$ python3 -q
>>> import numpy as np
>>> np.set_printoptions(precision=2, suppress=True, linewidth=100)
>>> tidy = lambda a: np.round(a, 2) + 0
>>> r0 = np.array([4, 4]) + 0.5
>>> J = np.outer(r0, r0) / (r0 @ r0)
>>> J
array([[0.5, 0.5],
       [0.5, 0.5]])
>>> x0 = np.array([0, 0])
>>> np.trace(J)
np.float64(1.0)
>>> tidy(np.linalg.eigvalsh(2 * J - np.eye(2)))
array([-1.,  1.])
>>> print(np.eye(2) - J)
[[ 0.5 -0.5]
 [-0.5  0.5]]
>>> J @ x0
array([0., 0.])
>>> print((x0 - J @ x0) @ (J @ x0))
0.0
>>> vals, V = np.linalg.eigh(J)
>>> x0 = np.array([-2, 1])
>>> (np.sign(V[:, -1].round(6)) == np.sign(V[0, -1].round(6))).astype(int)
array([1, 1])
>>> x0 @ J @ x0
np.float64(0.5)
>>> print(x0 @ J @ x0 / (x0 @ x0), vals[0], vals[-1])
0.1 0.0 1.0
>>> tidy(np.linalg.eigvalsh(J[1:, 1:]))
array([0.5])
>>> tidy(V * np.maximum(vals, 0) @ V.T)
array([[0.5, 0.5],
       [0.5, 0.5]])
>>> tidy(np.linalg.matrix_power(J, 2))
array([[0.5, 0.5],
       [0.5, 0.5]])
>>> print(J.sum(axis=1))
[1. 1.]
>>> J @ np.ones(2)
array([1., 1.])
>>> pr = np.eye(2)[1]
>>> for _ in range(5):
...     pr = pr @ J
...     print(pr.round(2))
... 
[0.5 0.5]
[0.5 0.5]
[0.5 0.5]
[0.5 0.5]
[0.5 0.5]
>>> U, sig, Vh = np.linalg.svd(J)
>>> V = Vh[:(sig > 1e-8).sum()]
>>> rng = np.random.default_rng(4313)
>>> x0 = J[0] + -2 * J[1] + rng.integers(2) * np.eye(2)[0]
>>> x0
array([-0.5, -0.5])
>>> tidy(V.T @ V)
array([[0.5, 0.5],
       [0.5, 0.5]])
>>> print(np.allclose(V.T @ V @ x0, x0))
True
>>> np.linalg.matrix_rank(np.vstack([J, x0]))
np.int64(1)
>>> np.linalg.lstsq(J[:-1].T, J[-1])[2]
np.int32(1)
>>> np.allclose(J[:-1].T @ np.linalg.lstsq(J[:-1].T, J[-1])[0], J[-1])
True
>>> tidy(np.trace(np.linalg.pinv(J) @ J))
np.float64(1.0)
>>> try:
...     np.linalg.inv(J)
... except np.linalg.LinAlgError as e:
...     print("failed:", e)
... 
failed: Singular matrix
>>> np.unique(J.round(6), axis=0).shape
(1, 2)
>>> basis = np.array([[0, -1, 1, -1, 1], [2, 1, -2, -1, -1], [2, -1, -2, -2, 1]])
>>> M = np.repeat(basis, 25 // 3, axis=0)
>>> M = M + 0.1 * rng.normal(size=M.shape)
>>> tidy(M)
array([[-0.12, -1.  ,  0.95, -1.17,  0.91],
       [ 0.02, -1.08,  1.2 , -0.97,  0.99],
       [ 0.03, -0.85,  1.01, -1.19,  1.02],
       [ 0.01, -0.78,  1.13, -0.89,  1.14],
       [-0.08, -1.07,  1.04, -0.87,  1.01],
       [-0.05, -1.16,  0.79, -0.89,  0.97],
       [ 0.19, -1.04,  1.09, -1.02,  1.15],
       [-0.12, -1.16,  1.06, -0.95,  0.94],
       [ 1.92,  1.12, -2.12, -0.99, -0.98],
       [ 1.85,  0.81, -1.89, -0.85, -1.01],
       [ 1.99,  0.89, -1.96, -1.13, -1.04],
       [ 2.05,  1.05, -1.87, -1.02, -1.17],
       [ 1.98,  0.97, -1.92, -0.98, -0.87],
       [ 2.04,  0.91, -1.94, -1.14, -1.05],
       [ 2.12,  0.87, -1.96, -1.02, -1.04],
       [ 1.83,  1.08, -1.95, -1.14, -1.03],
       [ 2.05, -1.06, -2.01, -2.06,  1.01],
       [ 2.19, -1.1 , -1.96, -1.97,  1.  ],
       [ 1.87, -0.95, -2.23, -1.97,  1.01],
       [ 1.79, -0.88, -1.87, -2.06,  1.01],
       [ 1.78, -0.96, -2.12, -2.09,  1.  ],
       [ 1.9 , -1.08, -2.04, -2.23,  1.13],
       [ 2.  , -1.  , -2.07, -2.08,  0.87],
       [ 2.09, -0.8 , -2.17, -2.04,  0.83]])
>>> Xc = M - M.mean(axis=0)
>>> U, sig, Vh = np.linalg.svd(Xc, full_matrices=False)
>>> tidy(Vh[0] * np.sign(Vh[0, np.abs(Vh[0]).argmax()]))
array([-0.47, -0.35,  0.72,  0.07,  0.36])
>>> np.searchsorted(np.cumsum(sig ** 2) / (sig ** 2).sum(), 0.9) + 1
np.int64(2)
>>> (np.sign(U[:, 0]) == np.sign(U[0, 0])).astype(int)
array([1, 1, 1, 1, 1, 1, 1, 1, 0, 0, 0, 0, 0, 0, 0, 0, 0, 0, 0, 0, 0, 0, 0, 0])
>>> np.abs(U[:, 0]).argmax()
np.int64(1)
>>> print(np.linalg.matrix_rank(Xc))
5
>>> print(tidy((sig ** 2).sum() ** 2 / (sig ** 4).sum()))
1.66
>>> M2 = np.c_[M[:, :4] @ np.array([[1, 0, 0, 2], [0, 1, 2, 2], [0, 2, 0, 0], [2, 2, 2, 2]]), np.array([2, 0, 2, 2, 2, 0, 0, 0, 2, 3, 1, 0, 1, 3, 0, 3, 2, 2, 2, 2, 1, 2, 1, 1])]
>>> tidy(M2)
array([[-2.46, -1.44, -4.33, -4.58,  2.  ],
       [-1.93, -0.64, -4.11, -4.06,  0.  ],
       [-2.34, -1.2 , -4.08, -4.02,  2.  ],
       [-1.77, -0.3 , -3.35, -3.32,  2.  ],
       [-1.83, -0.74, -3.88, -4.04,  2.  ],
       [-1.82, -1.35, -4.09, -4.18,  0.  ],
       [-1.85, -0.9 , -4.12, -3.75,  0.  ],
       [-2.03, -0.95, -4.23, -4.47,  0.  ],
       [-0.06, -5.09,  0.27,  4.11,  2.  ],
       [ 0.15, -4.66, -0.07,  3.62,  3.  ],
       [-0.26, -5.28, -0.46,  3.52,  1.  ],
       [ 0.01, -4.74,  0.05,  4.16,  0.  ],
       [ 0.01, -4.85, -0.03,  3.93,  1.  ],
       [-0.25, -5.26, -0.48,  3.6 ,  3.  ],
       [ 0.08, -5.1 , -0.3 ,  3.94,  0.  ],
       [-0.45, -5.1 , -0.12,  3.54,  3.  ],
       [-2.08, -9.21, -6.25, -2.15,  2.  ],
       [-1.76, -8.96, -6.14, -1.77,  2.  ],
       [-2.08, -9.35, -5.85, -2.12,  2.  ],
       [-2.34, -8.76, -5.9 , -2.31,  2.  ],
       [-2.41, -9.39, -6.11, -2.56,  1.  ],
       [-2.56, -9.62, -6.63, -2.83,  2.  ],
       [-2.16, -9.3 , -6.17, -2.18,  1.  ],
       [-1.99, -9.21, -5.68, -1.5 ,  1.  ]])
>>> print(tidy(np.linalg.norm(M2 - M @ np.linalg.lstsq(M, M2)[0], axis=0)))
[0.   0.   0.   0.   4.34]
>>> tidy(np.linalg.norm(np.linalg.qr(M)[0].T @ M2, axis=0) ** 2 / ((M2 ** 2).sum(axis=0) + 1e-12))
array([1.  , 1.  , 1.  , 1.  , 0.74])
>>> tidy(np.linalg.norm(M) ** 2 / np.linalg.norm(M, 2) ** 2)
np.float64(1.41)
>>> print(tidy(np.linalg.norm(M[21] - M[2])))
3.73
>>> tidy(np.linalg.norm(M, "nuc"))
np.float64(24.09)
>>> tidy(M[21] @ M[2])
np.float64(2.72)
>>> tidy(np.linalg.norm(M, 1)), tidy(np.linalg.norm(M, np.inf))
(np.float64(40.34), np.float64(8.38))
>>> tidy(np.linalg.norm(M[21], 1)), tidy(np.linalg.norm(M[21], np.inf))
(np.float64(8.38), np.float64(2.23))
>>> cov = np.cov(M, rowvar=False)
>>> tidy(M.std(axis=0))
array([0.94, 0.93, 1.44, 0.5 , 0.96])
>>> print(tidy(np.polyfit(M[:, 4], M[:, 3], 1)))
[-0.24 -1.29]
>>> tidy(np.linalg.eigvalsh(cov)[::-1])
array([3.8 , 1.37, 0.01, 0.01, 0.01])
>>> E = np.loadtxt("test8.csv", delimiter=",")
>>> E
array([[ 2.,  0.,  0.],
       [-1.,  2.,  0.],
       [-1.,  2.,  1.]])
>>> # triangular, det is the product of the diagonal
>>> vals, V = np.linalg.eig(E)
>>> tidy(np.sort(np.linalg.eigvals(E.T)))
array([1., 2., 2.])
>>> print(tidy(np.sort(np.linalg.eigvals(np.linalg.inv(E)))))
[0.5 0.5 1. ]
>>> vals
array([1., 2., 2.])
>>> M2 = np.linalg.inv(E)
>>> np.allclose(M2, E.T)
False
>>> tidy(np.linalg.slogdet(E)[0])
np.float64(1.0)
>>> print(tidy(np.linalg.inv(M2)))
[[ 2.  0.  0.]
 [-1.  2.  0.]
 [-1.  2.  1.]]
>>> tidy(np.linalg.det(E) * np.linalg.det(M2))
np.float64(1.0)
>>> r0 = np.array([1, 3, 0])
>>> M2 = E + np.outer(r0, np.eye(3)[0])
>>> tidy(np.linalg.det(M2) / np.linalg.det(E)), tidy(1 + np.linalg.solve(E, r0)[0])
(np.float64(1.5), np.float64(1.5))
>>> np.linalg.matrix_rank(np.linalg.inv(M2) - np.linalg.inv(E), tol=1e-8)
np.int64(1)
>>> print(np.linalg.matrix_rank(M2 - E))
1
>>> x0 = np.array([1, 0, -3])
>>> y = E @ x0
>>> y
array([ 2., -1., -4.])
>>> tidy(np.linalg.solve(E, E[:, 2]))
array([0., 0., 1.])
>>> tidy(np.linalg.solve(E, y))
array([ 1.,  0., -3.])
>>> tidy(np.linalg.solve(E, -3 * y))
array([-3.,  0.,  9.])
>>> tidy(np.linalg.matrix_power(E, 3))
array([[  8.,   0.,   0.],
       [-12.,   8.,   0.],
       [-17.,  14.,   1.]])
>>> assert E == E.T
Traceback (most recent call last):
  File "<python-input-87>", line 1, in <module>
    assert E == E.T
           ^^^^^^^^
ValueError: The truth value of an array with more than one element is ambiguous. Use a.any() or a.all()
>>> np.linalg.determinant(E)
Traceback (most recent call last):
  File "<python-input-88>", line 1, in <module>
    np.linalg.determinant(E)
    ^^^^^^^^^^^^^^^^^^^^^
AttributeError: module 'numpy.linalg' has no attribute 'determinant'
>>> tidy(np.linalg.det(E))
np.float64(4.0)
>>> arr = np.load("case14.npy")
>>> print(arr)
[[ 1.  0. -2.]
 [ 0.  0. -1.]
 [ 0.  0.  0.]]
>>> def softmax(z):
...     e = np.exp(z - z.max(axis=-1, keepdims=True))
...     return e / e.sum(axis=-1, keepdims=True)
... 
>>> tidy(softmax(arr[2] + -3))
array([0.33, 0.33, 0.33])
>>> scores = arr @ arr.T / np.sqrt(3)
>>> print(softmax(scores).round(6).argmax(axis=1))
[0 0 0]
>>> z = rng.permutation(3)
>>> z
array([1, 2, 0])
>>> M2 = arr[z][:, z]
>>> np.diag(M2)
array([0., 0., 1.])
>>> M2
array([[ 0., -1.,  0.],
       [ 0.,  0.,  0.],
       [ 0., -2.,  1.]])
>>> print(np.trace(M2))
1.0
>>> np.allclose(M2, arr)
False
>>> M2 @ M2
array([[ 0.,  0.,  0.],
       [ 0.,  0.,  0.],
       [ 0., -2.,  1.]])
>>> np.allclose(M2, M2.T)
False
>>> (M2 + M2.T) / 2
array([[ 0. , -0.5,  0. ],
       [-0.5,  0. , -1. ],
       [ 0. , -1. ,  1. ]])
>>> m1 = np.load("data.npy")
>>> m1
array([[0, 0, 0, 0, 0],
       [0, 1, 0, 0, 0],
       [0, 3, 0, 0, 0],
       [2, 2, 2, 0, 0],
       [3, 3, 1, 1, 2]])
>>> U, sig, Vh = np.linalg.svd(m1)
>>> tidy(sig)
array([6.16, 2.31, 1.66, 0.  , 0.  ])
>>> M2 = U[:, :3] @ np.diag(sig[:3]) @ Vh[:3]
>>> print(tidy(np.linalg.norm(m1 - M2, 2)), tidy(sig[3]))
0.0 0.0
>>> M2 = E[0, 0] * E[1:] - np.outer(E[1:, 0], E[0])
>>> M2
array([[0., 4., 0.],
       [0., 4., 2.]])
>>> np.linalg.matrix_rank(M2), np.linalg.matrix_rank(E)
(np.int64(2), np.int64(3))
>>> r0, v = M2[1], M2[0]
>>> r0 @ r0
np.float64(20.0)
>>> r0 @ v
np.float64(16.0)
>>> pr = (r0 @ v) / (r0 @ r0) * r0
>>> np.linalg.matrix_rank(np.outer(r0, v))
np.int64(1)
>>> tidy((v - pr) @ r0)
np.float64(0.0)
>>> tidy(v - pr)
array([ 0. ,  0.8, -1.6])
>>> tidy(np.linalg.norm(r0 + v) ** 2 + np.linalg.norm(r0 - v) ** 2)
np.float64(72.0)
>>> np.outer(r0, v)
array([[ 0.,  0.,  0.],
       [ 0., 16.,  0.],
       [ 0.,  8.,  0.]])
>>> print((m1 + m1.T) / 2)
[[0.  0.  0.  1.  1.5]
 [0.  1.  1.5 1.  1.5]
 [0.  1.5 0.  1.  0.5]
 [1.  1.  1.  0.  0.5]
 [1.5 1.5 0.5 0.5 2. ]]
>>> np.allclose(m1, m1.T)
False
>>> np.linalg.matrix_power(m1, 3)
array([[ 0,  0,  0,  0,  0],
       [ 0,  1,  0,  0,  0],
       [ 0,  3,  0,  0,  0],
       [ 0,  8,  0,  0,  0],
       [16, 42,  8,  4,  8]])
>>> np.linalg.determinant(m1)
Traceback (most recent call last):
  File "<python-input-127>", line 1, in <module>
    np.linalg.determinant(m1)
    ^^^^^^^^^^^^^^^^^^^^^
AttributeError: module 'numpy.linalg' has no attribute 'determinant'
>>> print(np.allclose(m1 @ m1.T, m1.T @ m1))
False
>>> tidy(np.sort(np.abs(np.linalg.eigvals(m1))))
array([0., 0., 0., 1., 2.])
>>> X = np.array([[0, 0, 0, 0, 0],
...     [0, 0, 0, 0, 0],
...     [4, 5, 4, 4, 3],
...     [5, 4, 5, 3, 2],
...     [0, 0, 0, 0, 0],
...     [0, 0, 0, 0, 0],
...     [5, 5, 0, 1, 4],
...     [0, 0, 0, 0, 0],
...     [1, 0, 0, 2, 1],
...     [5, 5, 0, 1, 4],
...     [4, 5, 4, 4, 3],
...     [4, 1, 2, 0, 2]])
>>> cov = np.cov(X, rowvar=False)
>>> tidy(np.corrcoef(X[:, 2], X[:, 4])[0, 1])
np.float64(0.41)
>>> np.median(X, axis=0)
array([2.5, 0.5, 0. , 0.5, 1.5])
>>> Xc = X - X.mean(axis=0)
>>> U, sig, Vh = np.linalg.svd(Xc, full_matrices=False)
>>> np.searchsorted(np.cumsum(sig ** 2) / (sig ** 2).sum(), 0.9) + 1
np.int64(2)
>>> print(tidy(Xc.mean(axis=0)))
[0. 0. 0. 0. 0.]
>>> print(tidy(sig))
[13.34  5.71  3.07  1.7   0.54]
>>> z = X[:, 2] > np.median(X[:, 2])
>>> r0 = X[z].mean(axis=0) - X[~z].mean(axis=0)
>>> z.astype(int)
array([0, 0, 1, 1, 0, 0, 0, 0, 0, 0, 1, 1])
>>> ((X - X.mean(axis=0)) @ r0 > 0).astype(int)
array([0, 0, 1, 1, 0, 0, 1, 0, 0, 1, 1, 1])
>>> print(np.argsort(-np.abs(r0).round(6), kind="stable"))
[2 0 1 3 4]
>>> print(tidy(r0))
[2.88 2.5  3.75 2.25 1.38]
>>> tidy((((X - X.mean(axis=0)) @ r0 > 0) == z).mean())
np.float64(0.83)
>>> K = np.load("sample1.npy")
>>> K
array([[ 0.4 ,  1.  ,  1.3 ],
       [ 1.4 ,  0.  ,  0.  ],
       [-0.4 ,  0.4 , -1.3 ],
       [ 0.5 ,  0.3 ,  0.4 ],
       [-0.41,  0.39, -1.26]])
>>> M2 = np.c_[K[:, :2] @ np.array([[7, 7], [8, 9]]), np.array([3, -2, -1, -3, 1])]
>>> print(tidy(M2))
[[10.8  11.8   3.  ]
 [ 9.8   9.8  -2.  ]
 [ 0.4   0.8  -1.  ]
 [ 5.9   6.2  -3.  ]
 [ 0.25  0.64  1.  ]]
>>> tidy(np.linalg.lstsq(K, M2[:, 0])[0])
array([7., 8., 0.])
>>> np.linalg.matrix_rank(M2)
np.int64(3)
>>> print(tidy(np.linalg.norm(np.linalg.qr(K)[0].T @ M2, axis=0) ** 2 / ((M2 ** 2).sum(axis=0) + 1e-12)))
[1.   1.   0.51]
>>> tidy(np.linalg.norm(M2 - K @ np.linalg.lstsq(K, M2)[0], axis=0))
array([0.  , 0.  , 3.41])
>>> blk = np.stack([K, -2 * K, K[::-1]])
>>> print(blk.shape)
(3, 5, 3)
>>> np.linalg.matrix_rank(blk.reshape(3, -1))
np.int64(2)
>>> A = np.load("a.npy")
>>> tidy(A)
array([[ 0.78,  0.3 , -0.25,  0.  , -0.13],
       [ 0.3 ,  0.57,  0.34,  0.  ,  0.19],
       [-0.25,  0.34,  0.72,  0.  , -0.15],
       [ 0.  ,  0.  ,  0.  ,  1.  ,  0.  ],
       [-0.13,  0.19, -0.15,  0.  ,  0.92]])
>>> x0 = np.array([2, 2, 2, 0, 1])
>>> print(tidy((x0 - A @ x0) @ (A @ x0)))
0.0
>>> tidy(A @ x0)
array([1.55, 2.63, 1.49, 0.01, 0.73])
>>> print(tidy(np.eye(5) - A))
[[ 0.22 -0.3   0.25  0.    0.13]
 [-0.3   0.43 -0.34  0.   -0.19]
 [ 0.25 -0.34  0.28  0.    0.15]
 [ 0.    0.    0.    0.    0.  ]
 [ 0.13 -0.19  0.15  0.    0.08]]
>>> print(tidy(A @ A @ x0))
[1.55 2.63 1.49 0.01 0.73]
>>> M2 = A / np.linalg.norm(A, axis=1, keepdims=True)
>>> cov = M2 @ M2.T
>>> tidy(cov[4])
array([-0.16,  0.26, -0.18,  0.  ,  1.  ])
>>> (np.abs(cov) > 0.9).astype(int)
array([[1, 0, 0, 0, 0],
       [0, 1, 0, 0, 0],
       [0, 0, 1, 0, 0],
       [0, 0, 0, 1, 0],
       [0, 0, 0, 0, 1]])
>>> print((cov - 2 * np.eye(5)).round(6).argmax(axis=1))
[1 2 1 2 1]
>>> U, sig, Vh = np.linalg.svd(A)
>>> V = Vh[:(sig > 1e-8).sum()]
>>> x0 = A[0] + -1 * A[3] + rng.integers(2) * np.eye(5)[4]
>>> tidy(x0)
array([ 0.78,  0.31, -0.25, -1.  , -0.13])
>>> tidy(V.T @ V)
array([[ 0.78,  0.3 , -0.25,  0.  , -0.13],
       [ 0.3 ,  0.57,  0.34,  0.  ,  0.19],
       [-0.25,  0.34,  0.72,  0.  , -0.15],
       [ 0.  ,  0.  ,  0.  ,  1.  ,  0.  ],
       [-0.13,  0.19, -0.15,  0.  ,  0.92]])
>>> tidy(np.linalg.norm(A, 2) / np.linalg.norm(A))
np.float64(0.5)
